$ python3 -q
>>> import numpy as np
>>> np.set_printoptions(precision=3, suppress=True, linewidth=200)
>>> def rnd(a):
...     return np.round(a, 3) + 0
... 
>>> E = np.loadtxt("out7.csv", delimiter=",")
>>> E
array([[ 0.,  0.,  0.,  0.],
       [ 0.,  0.,  0.,  0.],
       [ 0., -2.,  0.,  0.],
       [ 0.,  0.,  0., -2.]])
>>> np.unravel_index(np.abs(E).argmax(), E.shape)
(np.int64(2), np.int64(1))
>>> np.count_nonzero(E)
np.int64(2)
>>> np.linalg.matrix_rank(E)
np.int64(2)
>>> E.mean(axis=0)
array([ 0. , -0.5,  0. , -0.5])
>>> rnd(np.linalg.svd(E, compute_uv=False))
array([2., 2., 0., 0.])
>>> E - E[0]
array([[ 0.,  0.,  0.,  0.],
       [ 0.,  0.,  0.,  0.],
       [ 0., -2.,  0.,  0.],
       [ 0.,  0.,  0., -2.]])
>>> E.shape
(4, 4)
>>> rnd(np.linalg.norm(E))
np.float64(2.828)
>>> M = np.load("a.npy")
>>> M
array([[17, 13],
       [13, 11]])
>>> vec = np.ones(2)
>>> for _ in range(7):
...     vec = M @ vec
...     vec /= np.linalg.norm(vec)
...     print(round(vec @ M @ vec, 3))
... 
27.341
27.342
27.342
27.342
27.342
27.342
27.342
>>> rnd(np.linalg.eigvalsh(M)[-1])
np.float64(27.342)
>>> rng = np.random.default_rng(18162)
>>> idx = rng.permutation(2)
>>> idx
array([1, 0])
>>> out = M[idx][:, idx]
>>> rnd(np.sort(np.abs(np.linalg.eigvals(out))))
array([ 0.658, 27.342])
>>> np.trace(out)
np.int64(28)
>>> arr = np.load("run0.npy")
>>> arr
array([[ 1.233, -0.406,  1.254, -0.186],
       [ 1.1  , -0.4  ,  1.8  , -0.5  ],
       [ 0.3  ,  1.2  ,  1.4  ,  1.5  ]])
>>> rnd(np.linalg.norm(arr, axis=1))
array([1.814, 2.205, 2.396])
>>> rnd(np.linalg.norm(arr, "nuc"))
np.float64(5.522)
>>> rnd(np.linalg.norm(arr[1] - arr[0]))
np.float64(0.644)
>>> rnd(np.linalg.norm(arr, 1)), rnd(np.linalg.norm(arr, np.inf))
(np.float64(4.454), np.float64(4.4))
>>> rnd(arr[1] @ arr[0])
np.float64(3.869)
>>> rnd(np.linalg.norm(arr, 2))
np.float64(3.047)
>>> cov = arr.T @ arr
>>> rnd(np.linalg.svd(arr, compute_uv=False) ** 2)
array([9.285, 4.479, 0.128])
>>> rnd(np.trace(cov)), rnd((arr ** 2).sum())
(np.float64(13.892), np.float64(13.892))
>>> (arr @ arr.T).shape
(3, 3)
